% ipython --no-banner

In [1]: import numpy as np

In [2]: np.set_printoptions(precision=2, suppress=True, linewidth=120)

In [3]: F = np.loadtxt("x.csv", delimiter=",")

In [4]: print(F)
[[ 0.  1.  3. -3.  3. -2. -3. -1.  4.  6.  0. -3. -3.  1.  3.]
 [ 1. -4. -3. -4. -5.  2. -4.  2.  3.  0.  1. -1.  1.  6. -5.]
 [ 3. -3. -2.  0.  3. -6.  1.  4. -1.  0.  2. -2.  4.  0.  5.]
 [-3. -4.  0. -2.  4.  4.  1.  2. -6. -2. -1. -1. -2. -1.  2.]
 [ 3. -5.  3.  4.  6.  5.  5. -5.  4.  1.  1.  4. -2. -5.  5.]
 [-2.  2. -6.  4.  5.  0.  3.  2. -2. -2. -2.  1.  1.  0. -1.]
 [-3. -4.  1.  1.  5.  3.  2. -6.  1.  3. -3.  0.  0. -2. -1.]
 [-1.  2.  4.  2. -5.  2. -6.  6.  1. -6. -2.  4.  3.  3.  4.]
 [ 4.  3. -1. -6.  4. -2.  1.  1. -4.  0.  0.  2.  0.  0. -3.]
 [ 6.  0.  0. -2.  1. -2.  3. -6.  0.  6.  3.  3.  0. -1.  3.]
 [ 0.  1.  2. -1.  1. -2. -3. -2.  0.  3.  4.  2. -1.  5.  1.]
 [-3. -1. -2. -1.  4.  1.  0.  4.  2.  3.  2. -4.  3.  4.  1.]
 [-3.  1.  4. -2. -2.  1.  0.  3.  0.  0. -1.  3.  4. -1.  2.]
 [ 1.  6.  0. -1. -5.  0. -2.  3.  0. -1.  5.  4. -1. -4.  6.]
 [ 3. -5.  5.  2.  5. -1. -1.  4. -3.  3.  1.  1.  2.  6.  2.]]

In [5]: gram = F.T @ F

In [6]: print(np.linalg.matrix_rank(gram))
15

In [7]: print(np.trace(gram), (F ** 2).sum())
2120.0 2120.0

In [8]: J = np.load("block10.npy")

In [9]: print(J)
[[ -1.91 -14.09  -8.71   0.16  -6.8   -8.87 -15.67 -17.41   2.07 -15.5   -1.91  -2.08 -13.76 -15.67]
 [ -1.78 -11.65  -7.1    0.31  -5.32  -7.41 -12.73 -14.12   2.09 -12.34  -1.78  -2.17 -10.95 -12.73]
 [ -1.63  -9.25  -5.57   0.38  -3.94  -5.95  -9.89 -10.92   2.01  -9.29  -1.63  -2.23  -8.27  -9.89]
 [ -1.61  -9.03  -5.43   0.38  -3.82  -5.82  -9.64 -10.63   2.    -9.01  -1.61  -2.24  -8.02  -9.64]
 [ -1.53  -7.91  -4.75   0.38  -3.21  -5.13  -8.34  -9.15   1.91  -7.62  -1.53  -2.25  -6.81  -8.34]
 [ -1.32  -5.53  -3.35   0.29  -2.03  -3.64  -5.67  -6.1    1.61  -4.78  -1.32  -2.22  -4.35  -5.67]
 [ -1.11  -3.74  -2.38   0.11  -1.27  -2.49  -3.76  -3.88   1.22  -2.77  -1.11  -2.1   -2.64  -3.76]
 [ -0.94  -2.67  -1.84  -0.06  -0.89  -1.78  -2.67  -2.62   0.89  -1.68  -0.94  -1.94  -1.73  -2.67]
 [ -0.92  -2.54  -1.77  -0.08  -0.86  -1.69  -2.55  -2.47   0.84  -1.56  -0.92  -1.91  -1.63  -2.55]
 [ -0.77  -1.85  -1.44  -0.22  -0.67  -1.22  -1.9   -1.72   0.55  -0.95  -0.77  -1.71  -1.13  -1.9 ]
 [ -0.71  -1.63  -1.33  -0.27  -0.62  -1.07  -1.69  -1.49   0.44  -0.78  -0.71  -1.63  -0.98  -1.69]
 [ -0.54  -1.1   -1.06  -0.36  -0.52  -0.7   -1.22  -0.97   0.18  -0.43  -0.54  -1.33  -0.68  -1.22]
 [ -0.46  -0.91  -0.94  -0.38  -0.48  -0.56  -1.04  -0.79   0.08  -0.33  -0.46  -1.17  -0.58  -1.04]
 [ -0.45  -0.88  -0.92  -0.38  -0.47  -0.54  -1.01  -0.77   0.06  -0.32  -0.45  -1.14  -0.56  -1.01]
 [ -0.12  -0.23  -0.32  -0.2   -0.2   -0.12  -0.32  -0.21  -0.08  -0.1   -0.12  -0.34  -0.2   -0.32]
 [ -0.02  -0.04  -0.06  -0.04  -0.04  -0.02  -0.06  -0.04  -0.02  -0.02  -0.02  -0.07  -0.04  -0.06]
 [  0.09   0.18   0.29   0.2    0.2    0.09   0.29   0.19   0.11   0.1    0.09   0.27   0.2    0.29]
 [  0.14   0.31   0.49   0.34   0.35   0.14   0.49   0.33   0.2    0.19   0.14   0.44   0.35   0.49]
 [  0.15   0.34   0.54   0.38   0.38   0.16   0.54   0.36   0.23   0.21   0.15   0.48   0.39   0.54]
 [  0.31   0.78   1.28   0.94   0.97   0.34   1.31   0.91   0.63   0.6    0.31   1.03   1.     1.31]
 [  0.32   0.79   1.31   0.96   0.99   0.35   1.34   0.92   0.64   0.61   0.32   1.05   1.02   1.34]
 [  0.32   0.8    1.32   0.97   1.     0.35   1.35   0.93   0.65   0.62   0.32   1.05   1.03   1.35]
 [  0.68   2.44   4.04   3.05   3.36   0.99   4.35   3.21   2.37   2.54   0.68   2.5    3.67   4.35]
 [  0.83   3.48   5.68   4.28   4.85   1.4    6.25   4.73   3.45   3.9    0.83   3.17   5.42   6.25]
 [  0.96   4.62   7.43   5.58   6.47   1.85   8.31   6.43   4.62   5.47   0.96   3.81   7.35   8.31]
 [  1.01   5.05   8.08   6.06   7.08   2.02   9.1    7.08   5.05   6.08   1.01   4.03   8.09   9.1 ]
 [  1.2    7.26  11.33   8.41  10.13   2.91  13.04  10.41   7.21   9.21   1.2    5.03  11.85  13.04]
 [  1.51  12.19  18.26  13.31  16.75   4.96  21.71  17.92  11.8   16.41   1.51   6.81  20.2   21.71]
 [  1.52  12.43  18.6   13.54  17.07   5.06  22.13  18.29  12.02  16.76   1.52   6.89  20.61  22.13]
 [  1.54  12.85  19.17  13.94  17.62   5.23  22.86  18.93  12.39  17.38   1.54   7.02  21.31  22.86]
 [  1.59  13.69  20.32  14.73  18.73   5.59  24.32  20.21  13.15  18.63   1.59   7.28  22.73  24.32]
 [  1.64  14.7   21.68  15.67  20.05   6.01  26.06  21.75  14.04  20.11   1.64   7.58  24.42  26.06]
 [  1.74  17.09  24.91  17.88  23.17   7.03  30.2   25.42  16.14  23.68   1.74   8.26  28.45  30.2 ]
 [  1.85  19.87  28.59  20.37  26.74   8.22  34.95  29.67  18.52  27.81   1.85   8.99  33.1   34.95]]

In [10]: Xs = J - J.mean(axis=0)

In [11]: evecs = np.linalg.svd(Xs)[2][:12]

In [12]: other = Xs - Xs @ evecs.T @ evecs

In [13]: print(round(float(np.linalg.norm(other) / np.linalg.norm(Xs)), 2))
0.0

In [14]: print(np.round((Xs @ evecs.T).std(axis=0), 2) + 0)
[31.56  3.79  1.24  0.    0.    0.    0.    0.    0.    0.    0.    0.  ]

In [15]: ang = np.radians(15)

In [16]: Rm = np.eye(15)

In [17]: Rm[4, 4] = Rm[11, 11] = np.cos(ang)

In [18]: Rm[4, 11], Rm[11, 4] = -np.sin(ang), np.sin(ang)

In [19]: other = F @ Rm.T

In [20]: print(np.round(np.linalg.det(Rm), 2), round(np.trace(Rm), 2))
1.0 14.93

In [21]: print(np.allclose(np.linalg.norm(F, axis=1), np.linalg.norm(other, axis=1)))
True

In [22]: print(np.allclose(F @ F.T, other @ other.T))
True

In [23]: print(np.abs(other - F).max(axis=0))
[0.   0.   0.   0.   1.24 0.   0.   0.   0.   0.   0.   1.43 0.   0.   0.  ]

In [24]: D = np.linalg.norm(J[:, None] - J[None], axis=-1)

In [25]: print(np.flatnonzero(D[23] < D.mean() / 2))
[14 15 16 17 18 19 20 21 22 23 24 25]

In [26]: print((D + 1e9 * np.eye(34)).round(6).argmin(axis=1))
[ 1  2  3  2  3  6  7  8  7 10  9 12 13 12 15 14 17 18 17 20 21 20 23 22 25 24 25 28 27 28 29 30 31 32]

In [27]: print(D[:5, :5])
[[ 0.    7.68 15.1  15.77 19.16]
 [ 7.68  0.    7.42  8.09 11.49]
 [15.1   7.42  0.    0.67  4.07]
 [15.77  8.09  0.67  0.    3.4 ]
 [19.16 11.49  4.07  3.4   0.  ]]

In [28]: A = 2 * np.eye(7) + np.eye(7, k=1)

In [29]: print(A)
[[2. 1. 0. 0. 0. 0. 0.]
 [0. 2. 1. 0. 0. 0. 0.]
 [0. 0. 2. 1. 0. 0. 0.]
 [0. 0. 0. 2. 1. 0. 0.]
 [0. 0. 0. 0. 2. 1. 0.]
 [0. 0. 0. 0. 0. 2. 1.]
 [0. 0. 0. 0. 0. 0. 2.]]

In [30]: w1 = np.array([[4, 0, 2, -4],
    ...:     [3, -3, -4, 5],
    ...:     [-5, 4, 2, 4],
    ...:     [-4, -5, -1, 5],
    ...:     [-3, -3, 4, 3],
    ...:     [-2, 0, 4, -5],
    ...:     [-5, -5, 2, 4]])

In [31]: coef = np.array([-2, 1, 2, -2])

In [32]: H = np.maximum(A @ w1 + coef, 0)

In [33]: print(H)
[[ 9.  0.  2.  0.]
 [ 0.  0.  0. 12.]
 [ 0.  4.  5. 11.]
 [ 0.  0.  4. 11.]
 [ 0.  0. 14.  0.]
 [ 0.  0. 12.  0.]
 [ 0.  0.  6.  6.]]

In [34]: print((H > 0).mean(axis=0))
[0.14 0.14 0.86 0.57]

In [35]: basis = np.array([[-1, -1], [-1, 3], [0, -2], [-4, -4]])

In [36]: print(w1 @ basis)
[[ 12   8]
 [-20 -24]
 [-15  -3]
 [-11 -29]
 [ -6 -26]
 [ 22  14]
 [ -6 -30]]

In [37]: print(H @ basis)
[[ -9. -13.]
 [-48. -48.]
 [-48. -42.]
 [-44. -52.]
 [  0. -28.]
 [  0. -24.]
 [-24. -36.]]

In [38]: print((A - A.T) / 2)
[[ 0.   0.5  0.   0.   0.   0.   0. ]
 [-0.5  0.   0.5  0.   0.   0.   0. ]
 [ 0.  -0.5  0.   0.5  0.   0.   0. ]
 [ 0.   0.  -0.5  0.   0.5  0.   0. ]
 [ 0.   0.   0.  -0.5  0.   0.5  0. ]
 [ 0.   0.   0.   0.  -0.5  0.   0.5]
 [ 0.   0.   0.   0.   0.  -0.5  0. ]]

In [39]: print(np.linalg.matrix_power(A, 4))
[[16. 32. 24.  8.  1.  0.  0.]
 [ 0. 16. 32. 24.  8.  1.  0.]
 [ 0.  0. 16. 32. 24.  8.  1.]
 [ 0.  0.  0. 16. 32. 24.  8.]
 [ 0.  0.  0.  0. 16. 32. 24.]
 [ 0.  0.  0.  0.  0. 16. 32.]
 [ 0.  0.  0.  0.  0.  0. 16.]]

In [40]: print(np.round(np.abs(np.linalg.eigvals(A)).max(), 2))
2.0

In [41]: np.linalg.determinant(A)
AttributeError: module 'numpy.linalg' has no attribute 'determinant'


In [42]: print(np.allclose(A @ A.T, A.T @ A))
False

In [43]: assert A == A.T
ValueError: The truth value of an array with more than one element is ambiguous. Use a.any() or a.all()
